$ ipython --no-banner

In [1]: import numpy as np

In [2]: import numpy.linalg as la

In [3]: np.set_printoptions(precision=2, suppress=True, linewidth=160)

In [4]: F = np.load("w.npy")

In [5]: F
Out[5]: 
array([[ 2.2 ,  1.16,  1.77,  0.93],
       [ 3.  ,  0.65,  2.01,  0.83],
       [ 3.19,  1.44,  2.  ,  0.99],
       [ 3.3 ,  0.75,  2.4 ,  1.08],
       [ 3.15,  0.78,  1.28,  1.41],
       [ 2.89,  1.1 ,  2.38,  0.85],
       [ 2.79,  1.19,  2.2 ,  1.04],
       [ 3.23,  0.93,  1.63,  0.48],
       [-0.05, -0.11,  1.22,  2.68],
       [ 0.24, -0.14,  2.24,  2.03],
       [-0.02,  0.32,  1.62,  1.98],
       [-0.19, -0.24,  1.87,  2.03],
       [-0.41, -0.29,  2.76,  1.55],
       [ 0.02,  0.33,  1.65,  1.87],
       [ 0.19, -0.21,  2.27,  1.99],
       [-0.03,  0.34,  1.44,  1.86],
       [ 0.79,  1.13,  2.04,  0.1 ],
       [ 1.04,  1.12,  2.19, -0.66],
       [ 1.13,  1.3 ,  1.78,  0.18],
       [ 0.67,  1.16,  2.1 , -0.31],
       [ 1.18,  0.77,  2.37, -0.15],
       [ 1.14,  0.95,  2.14, -0.36],
       [ 1.14,  0.46,  2.11, -0.03],
       [ 1.03,  0.94,  1.99,  0.26]])

In [6]: hat = F @ la.solve(F.T @ F, F.T)

In [7]: np.diag(hat)
Out[7]: array([0.12, 0.18, 0.19, 0.21, 0.22, 0.11, 0.11, 0.16, 0.24, 0.16, 0.16, 0.15, 0.32, 0.14, 0.18, 0.16, 0.15, 0.18, 0.18, 0.18, 0.14, 0.13, 0.15, 0.08])

In [8]: np.allclose(hat @ hat, hat)
Out[8]: True

In [9]: hat @ F[:, 3]
Out[9]: 
array([ 0.93,  0.83,  0.99,  1.08,  1.41,  0.85,  1.04,  0.48,  2.68,  2.03,  1.98,  2.03,  1.55,  1.87,  1.99,  1.86,  0.1 , -0.66,  0.18, -0.31, -0.15,
       -0.36, -0.03,  0.26])

In [10]: Ac = F - F.mean(axis=0)

In [11]: Uu, s, VT = la.svd(Ac, full_matrices=False)

In [12]: s ** 2 / (s ** 2).sum()
Out[12]: array([0.68, 0.26, 0.05, 0.02])

In [13]: np.round(Ac.mean(axis=0), 2) + 0
Out[13]: array([0., 0., 0., 0.])

In [14]: s
Out[14]: array([6.79, 4.22, 1.82, 1.03])

In [15]: VT[0] * np.sign(VT[0, np.abs(VT[0]).argmax()])
Out[15]: array([ 0.87,  0.31,  0.03, -0.38])

In [16]: mat = np.loadtxt("mat.csv", delimiter=",")

In [17]: mat
Out[17]: 
array([[ 0.62,  3.  , -0.27],
       [ 1.37,  6.99, -0.69],
       [-1.58, -7.96,  0.8 ],
       [-0.61, -3.  ,  0.31],
       [ 0.98,  4.98, -0.5 ],
       [ 1.64,  8.03, -0.79],
       [ 0.61,  2.99, -0.31],
       [ 1.21,  5.96, -0.57],
       [-0.97, -5.  ,  0.49],
       [-0.99, -4.97,  0.48],
       [ 0.21,  1.01, -0.11],
       [ 0.99,  4.99, -0.46],
       [-0.39, -1.99,  0.19],
       [ 0.42,  1.98, -0.18],
       [ 1.41,  6.97, -0.7 ],
       [ 1.21,  6.02, -0.6 ],
       [ 1.37,  6.98, -0.69],
       [ 0.22,  1.02, -0.12],
       [-1.22, -6.02,  0.63]])

In [18]: Ac = mat - mat.mean(axis=0)

In [19]: Uu, s, VT = la.svd(Ac, full_matrices=False)

In [20]: np.searchsorted(np.cumsum(s ** 2) / (s ** 2).sum(), 0.9) + 1
Out[20]: np.int64(1)

In [21]: np.abs(VT[0]).argmax()
Out[21]: np.int64(1)

In [22]: round((s ** 2).sum() ** 2 / (s ** 4).sum(), 2)
Out[22]: np.float64(1.0)

In [23]: np.round(Ac.mean(axis=0), 2) + 0
Out[23]: array([0., 0., 0.])

In [24]: (np.sign(Uu[:, 0]) == np.sign(Uu[0, 0])).astype(int)
Out[24]: array([1, 1, 0, 0, 1, 1, 1, 1, 0, 0, 0, 1, 0, 1, 1, 1, 1, 0, 0])

In [25]: x0 = np.array([3, 1, -2])

In [26]: target = mat @ x0

In [27]: la.lstsq(mat, target)[0]
Out[27]: array([ 3.,  1., -2.])

In [28]: rng = np.random.default_rng(39)

In [29]: target = target + 0.02 * rng.normal(size=19)

In [30]: target
Out[30]: array([  5.4 ,  12.49, -14.3 ,  -5.47,   8.9 ,  14.54,   5.45,  10.77,  -8.9 ,  -8.89,   1.86,   8.88,  -3.57,   3.57,  12.64,  10.84,  12.51,   1.93, -10.95])

In [31]: beta, *_ = la.lstsq(mat, target)

In [32]: beta.round()
Out[32]: array([ 3.,  1., -2.])

In [33]: np.round(la.norm(target - mat @ beta), 2)
Out[33]: np.float64(0.08)

In [34]: C2 = np.cov(mat, rowvar=False)

In [35]: np.median(mat, axis=0)
Out[35]: array([ 0.61,  2.99, -0.27])

In [36]: C2
Out[36]: 
array([[ 1.03,  5.15, -0.51],
       [ 5.15, 25.8 , -2.56],
       [-0.51, -2.56,  0.25]])

In [37]: np.argsort(-mat.std(axis=0).round(6), kind="stable")
Out[37]: array([1, 0, 2])

In [38]: mat.std(axis=0)
Out[38]: array([0.99, 4.94, 0.49])

In [39]: x0 = np.array([0, -1, -8])

In [40]: mat @ np.eye(3)[0]
Out[40]: array([ 0.62,  1.37, -1.58, -0.61,  0.98,  1.64,  0.61,  1.21, -0.97, -0.99,  0.21,  0.99, -0.39,  0.42,  1.41,  1.21,  1.37,  0.22, -1.22])

In [41]: mat @ (2 * x0)
Out[41]: array([-1.68, -2.94,  3.12,  1.04, -1.96, -3.42, -1.02, -2.8 ,  2.16,  2.26, -0.26, -2.62,  0.94, -1.08, -2.74, -2.44, -2.92, -0.12,  1.96])

In [42]: (mat * x0).sum(axis=1)
Out[42]: array([-0.84, -1.47,  1.56,  0.52, -0.98, -1.71, -0.51, -1.4 ,  1.08,  1.13, -0.13, -1.31,  0.47, -0.54, -1.37, -1.22, -1.46, -0.06,  0.98])

In [43]: np.sign((mat @ x0).round(6))
Out[43]: array([-1., -1.,  1.,  1., -1., -1., -1., -1.,  1.,  1., -1., -1.,  1., -1., -1., -1., -1., -1.,  1.])

In [44]: la.norm(mat @ x0) <= la.norm(mat, 2) * la.norm(x0) + 1e-9
Out[44]: np.True_

In [45]: K = np.array([[-2, -4, 0, -2],
    ...:     [-1, -2, 0, -1],
    ...:     [3, 6, 0, 3],
    ...:     [3, 6, 0, 3],
    ...:     [3, 6, 0, 3],
    ...:     [2, 4, 0, 2],
    ...:     [-1, -2, 0, -1]])

In [46]: # rows 2 and 3 are equal

In [47]: r = la.matrix_rank(K)

In [48]: r
Out[48]: np.int64(1)

In [49]: ns = la.svd(K)[2][r:].T

In [50]: [int(la.matrix_rank(np.delete(K, i, axis=0))) for i in range(7)]
Out[50]: [1, 1, 1, 1, 1, 1, 1]

In [51]: la.matrix_rank(K.T @ K), la.matrix_rank(K @ K.T)
Out[51]: (np.int64(1), np.int64(1))

In [52]: ns.shape
Out[52]: (4, 3)

In [53]: la.matrix_rank(K, rtol=0.1)
Out[53]: np.int64(1)

In [54]: np.argsort(-la.norm(K, axis=0).round(6), kind="stable")[:3]
Out[54]: array([1, 0, 3])

In [55]: la.cond(K) > 100
Out[55]: np.True_
